% ipython --no-banner

In [1]: import numpy as np

In [2]: np.set_printoptions(precision=2, suppress=True, linewidth=200, sign=" ")

In [3]: feats = np.load("w.npy")

In [4]: feats
Out[4]: 
array([[-0.97,  1.  ,  0.9 , -0.97, -0.97],
       [-0.78,  0.95,  0.66, -0.83, -0.94],
       [-0.77,  0.82,  0.78, -0.89, -1.  ],
       [ 0.51,  0.82,  0.76,  0.89,  0.78],
       [-0.98, -0.56, -1.  , -1.  ,  0.99],
       [-0.22,  0.99,  0.95,  0.82,  0.98],
       [-0.58, -0.97, -0.99, -0.96, -0.15],
       [ 0.55, -1.  , -1.  , -0.13,  0.99],
       [ 0.28,  0.97,  0.98,  0.9 ,  0.39],
       [-0.72, -0.79, -1.  , -0.96,  0.87],
       [-0.87, -0.88, -0.83, -1.  , -1.  ],
       [ 0.14, -0.68,  0.67,  0.15, -0.69],
       [-0.7 , -0.42, -0.99, -0.87,  0.99],
       [-0.6 , -1.  , -0.99, -0.98, -0.04],
       [ 0.54,  0.93,  0.96,  0.91, -0.39],
       [-0.64,  0.95,  0.94, -0.29, -0.63],
       [-0.99, -0.43, -0.99, -1.  , -0.52],
       [ 0.84,  0.89,  0.99,  0.99, -0.47],
       [ 0.22, -0.72,  0.38, -0.06, -0.92]])

In [5]: x = np.array([2, 3, -2, -2, 0])

In [6]: feats @ np.eye(5)[3]
Out[6]: array([-0.97, -0.83, -0.89,  0.89, -1.  ,  0.82, -0.96, -0.13,  0.9 , -0.96, -1.  ,  0.15, -0.87, -0.98,  0.91, -0.29, -1.  ,  0.99, -0.06])

In [7]: (feats @ x).argmax()
Out[7]: np.int64(1)

In [8]: X = np.load("block12.npy")

In [9]: X
Out[9]: 
array([[-3, -1, -1,  1, -1],
       [ 1, -2,  0, -3, -3],
       [-2, -1,  3,  0,  3],
       [-2,  0, -1, -3,  2],
       [-2, -2,  3,  0,  0]])

In [10]: u, g = X[4], X[3]

In [11]: u @ u
Out[11]: np.int64(17)

In [12]: u @ g
Out[12]: np.int64(1)

In [13]: pr = (u @ g) / (u @ u) * u

In [14]: round(float(np.linalg.norm(u + g) ** 2 + np.linalg.norm(u - g) ** 2), 2)
Out[14]: 70.0

In [15]: (g - pr) @ u
Out[15]: np.float64(0.0)

In [16]: data = np.load("run9.npy")

In [17]: data
Out[17]: 
array([[ 0., -4.],
       [ 0.,  4.]])

In [18]: B = np.c_[feats[:, :2] @ np.array([[9, -3], [-4, -3]]), np.array([2, -3, -3, -2, 0, 2, -2, -1, 3, 2, 1, -1, 1, -3, -1, -2, -3, 2, -2])]

In [19]: B
Out[19]: 
array([[-12.73,  -0.09,   2.  ],
       [-10.82,  -0.51,  -3.  ],
       [-10.21,  -0.15,  -3.  ],
       [  1.31,  -3.99,  -2.  ],
       [ -6.58,   4.62,   0.  ],
       [ -5.94,  -2.31,   2.  ],
       [ -1.34,   4.65,  -2.  ],
       [  8.95,   1.35,  -1.  ],
       [ -1.36,  -3.75,   3.  ],
       [ -3.32,   4.53,   2.  ],
       [ -4.31,   5.25,   1.  ],
       [  3.98,   1.62,  -1.  ],
       [ -4.62,   3.36,   1.  ],
       [ -1.4 ,   4.8 ,  -3.  ],
       [  1.14,  -4.41,  -1.  ],
       [ -9.56,  -0.93,  -2.  ],
       [ -7.19,   4.26,  -3.  ],
       [  4.  ,  -5.19,   2.  ],
       [  4.86,   1.5 ,  -2.  ]])

In [20]: np.linalg.norm(np.linalg.qr(feats)[0].T @ B, axis=0) ** 2 / ((B ** 2).sum(axis=0) + 1e-12)
Out[20]: array([ 1.  ,  1.  ,  0.25])

In [21]: np.round(np.linalg.lstsq(feats, B[:, 0])[0], 2) + 0
Out[21]: array([ 9., -4.,  0.,  0.,  0.])

In [22]: [int(np.linalg.matrix_rank(np.linalg.matrix_power(data, p))) for p in range(1, 3)]
Out[22]: [1, 1]

In [23]: data @ data
Out[23]: 
array([[  0., -16.],
       [  0.,  16.]])

In [24]: np.prod(np.diag(data)), np.round(np.linalg.det(data), 2)
Out[24]: (np.float64(0.0), np.float64(0.0))

In [25]: mat = np.loadtxt("a.csv", delimiter=",")

In [26]: mat
Out[26]: 
array([[ 0.95,  0.22, -0.04],
       [ 0.22,  0.08,  0.16],
       [-0.04,  0.16,  0.97]])

In [27]: vals, evecs = np.linalg.eigh(mat)

In [28]: np.round(np.linalg.eigvalsh(mat @ mat), 2) + 0
Out[28]: array([ 0.,  1.,  1.])

In [29]: np.round(evecs.T @ mat @ evecs, 2) + 0
Out[29]: 
array([[ 0.,  0.,  0.],
       [ 0.,  1.,  0.],
       [ 0.,  0.,  1.]])

In [30]: np.round(evecs.T @ evecs, 2) + 0
Out[30]: 
array([[ 1.,  0.,  0.],
       [ 0.,  1.,  0.],
       [ 0.,  0.,  1.]])

In [31]: evecs @ np.diag(vals) @ evecs.T
Out[31]: 
array([[ 0.95,  0.22, -0.04],
       [ 0.22,  0.08,  0.16],
       [-0.04,  0.16,  0.97]])

In [32]: np.round(np.linalg.eigvalsh(mat + -1 * np.eye(3)), 2) + 0
Out[32]: array([-1.,  0.,  0.])

In [33]: def softmax(z):
    ...:     e = np.exp(z - z.max(axis=-1, keepdims=True))
    ...:     return e / e.sum(axis=-1, keepdims=True)
    ...: 

In [34]: np.round(softmax(10 * mat[0]), 2) + 0
Out[34]: array([ 1.,  0.,  0.])

In [35]: softmax(mat[0] + 3)
Out[35]: array([ 0.54,  0.26,  0.2 ])

In [36]: softmax(mat[0])
Out[36]: array([ 0.54,  0.26,  0.2 ])

In [37]: softmax(mat).sum(axis=1)
Out[37]: array([ 1.,  1.,  1.])

In [38]: scores = mat @ mat.T / np.sqrt(3)

In [39]: softmax(scores).round(6).argmax(axis=1)
Out[39]: array([ 0,  0,  2])

In [40]: softmax(scores)[0] @ mat
Out[40]: array([ 0.48,  0.16,  0.28])

In [41]: rng = np.random.default_rng(65)

In [42]: labels = rng.permutation(3)

In [43]: labels
Out[43]: array([ 2,  1,  0])

In [44]: B = mat[labels][:, labels]

In [45]: np.allclose(B, mat)
Out[45]: False

In [46]: m1 = np.load("arr.npy")

In [47]: m1
Out[47]: 
array([[-2.8 ,  1.14, -0.14, -2.62],
       [ 1.31, -2.55, -1.36, -2.44],
       [ 1.49,  2.53, -2.69, -0.35],
       [-2.05, -1.33, -2.63,  1.76]])

In [48]: hat = np.triu(np.array([[0, 0, 3, 0], [2, 0, 2, 0], [0, 1, 2, 0], [0, 2, 0, 3]]), 1) + np.eye(4)

In [49]: B = hat @ m1 @ np.linalg.inv(hat)

In [50]: B
Out[50]: 
array([[  1.68,   8.74, -30.73,  -3.66],
       [  4.29,   2.52, -24.65,  -3.13],
       [  1.49,   2.53, -12.24,  -0.35],
       [ -2.05,  -1.33,   6.2 ,   1.76]])

In [51]: hat @ m1 - m1 @ hat
Out[51]: 
array([[ 4.48,  7.6 , -1.94, -1.05],
       [ 2.99,  5.07, -4.2 , -0.7 ],
       [ 0.  ,  0.  , -9.55,  0.  ],
       [ 0.  ,  0.  ,  8.83,  0.  ]])

In [52]: np.round(np.poly(B), 2) + 0
Out[52]: array([   1.  ,    6.28,    0.  , -100.44, -256.  ])

In [53]: np.abs(np.linalg.svd(B)[2][-1])
Out[53]: array([ 0.7 ,  0.46,  0.11,  0.54])

In [54]: np.argsort(-np.linalg.norm(B, axis=0).round(6), kind="stable")[:3]
Out[54]: array([ 2,  1,  0])

In [55]: round(np.linalg.norm(B, 2) / np.linalg.norm(B), 2)
Out[55]: np.float64(0.99)

In [56]: [round(float(x), 2) for x in np.linalg.svd(B, compute_uv=False)[:3]]
Out[56]: [43.17, 4.26, 1.65]

In [57]: np.linalg.pinv(m1)
Out[57]: 
array([[-0.18,  0.08,  0.09, -0.13],
       [ 0.07, -0.16,  0.16, -0.08],
       [-0.01, -0.09, -0.17, -0.16],
       [-0.16, -0.15, -0.02,  0.11]])

In [58]: np.round(m1 @ m1.T, 2) + 0
Out[58]: 
array([[ 16.,   0.,   0.,   0.],
       [  0.,  16.,   0.,   0.],
       [  0.,   0.,  16.,   0.],
       [  0.,   0.,   0.,  16.]])

In [59]: Q, R = np.linalg.qr(m1)

In [60]: Q @ R
Out[60]: 
array([[-2.8 ,  1.14, -0.14, -2.62],
       [ 1.31, -2.55, -1.36, -2.44],
       [ 1.49,  2.53, -2.69, -0.35],
       [-2.05, -1.33, -2.63,  1.76]])

In [61]: round(float(abs(R[0, 0])), 2), round(np.linalg.norm(m1[:, 0]), 2)
Out[61]: (4.0, np.float64(4.0))

In [62]: K = np.load("case18.npy")

In [63]: K
Out[63]: 
array([[ 1.95,  1.85,  0.94,  0.62, -0.72],
       [ 2.36, -0.34, -0.47,  0.05,  1.76],
       [-0.94, -2.03, -1.17, -0.6 ,  1.5 ],
       [-1.44,  1.23,  0.93,  0.24, -2.12],
       [ 2.25,  1.68,  0.8 ,  0.59, -0.36],
       [ 2.74,  0.63,  0.09,  0.34,  0.99],
       [-0.95, -2.03, -1.16, -0.6 ,  1.49],
       [-2.58, -1.32, -0.54, -0.51, -0.21],
       [-2.36,  0.34,  0.47, -0.05, -1.76],
       [-2.21,  0.53,  0.58,  0.01, -1.87],
       [ 2.74,  0.74,  0.16,  0.37,  0.89]])

In [64]: labels = K[:, 1] > np.median(K[:, 1])

In [65]: u = K[labels].mean(axis=0) - K[~labels].mean(axis=0)

In [66]: labels.astype(int)
Out[66]: array([ 1,  0,  0,  1,  1,  1,  0,  0,  0,  0,  1])

In [67]: np.argsort(-np.abs(u).round(6), kind="stable")
Out[67]: array([ 0,  1,  2,  3,  4])

In [68]: round(float((((K - K.mean(axis=0)) @ u > 0) == labels).mean()), 2)
Out[68]: 0.82

In [69]: u
Out[69]: array([ 2.76,  2.03,  0.97,  0.72, -0.41])

In [70]: ((K - K.mean(axis=0)) @ u > 0).astype(int)
Out[70]: array([ 1,  1,  0,  0,  1,  1,  0,  0,  0,  0,  1])

In [71]: M = np.load("test3.npy")

In [72]: M
Out[72]: 
array([[ 4.,  1.,  0.],
       [ 0.,  4.,  1.],
       [ 0.,  0.,  4.]])

In [73]: U, sigma, Vh = np.linalg.svd(M, full_matrices=False)

In [74]: sigma / sigma[0]
Out[74]: array([ 1.  ,  0.86,  0.7 ])

In [75]: (sigma > 1e-8).sum()
Out[75]: np.int64(3)

In [76]: np.abs(U[:, 0]).round(6).argmax()
Out[76]: np.int64(1)

In [77]: np.abs(Vh[0])
Out[77]: array([ 0.45,  0.72,  0.53])

In [78]: arr = np.load("layer16.npy")

In [79]: arr
Out[79]: 
array([[-2, -2],
       [-2, -4]])

In [80]: vals, evecs = np.linalg.eigh(arr)

In [81]: x = np.array([5, -5])

In [82]: evecs * np.maximum(vals, 0) @ evecs.T
Out[82]: 
array([[ 0.,  0.],
       [ 0.,  0.]])

In [83]: (np.sign(evecs[:, -1].round(6)) == np.sign(evecs[0, -1].round(6))).astype(int)
Out[83]: array([ 1,  0])

In [84]: x @ arr @ x
Out[84]: np.int64(-50)

In [85]: hat = np.triu(np.array([[-1, -1], [-2, 1]]), 1) + np.eye(2)

In [86]: B = hat @ arr @ np.linalg.inv(hat)

In [87]: B
Out[87]: 
array([[ 0.,  2.],
       [-2., -6.]])

In [88]: round(np.linalg.det(B), 2)
Out[88]: np.float64(4.0)
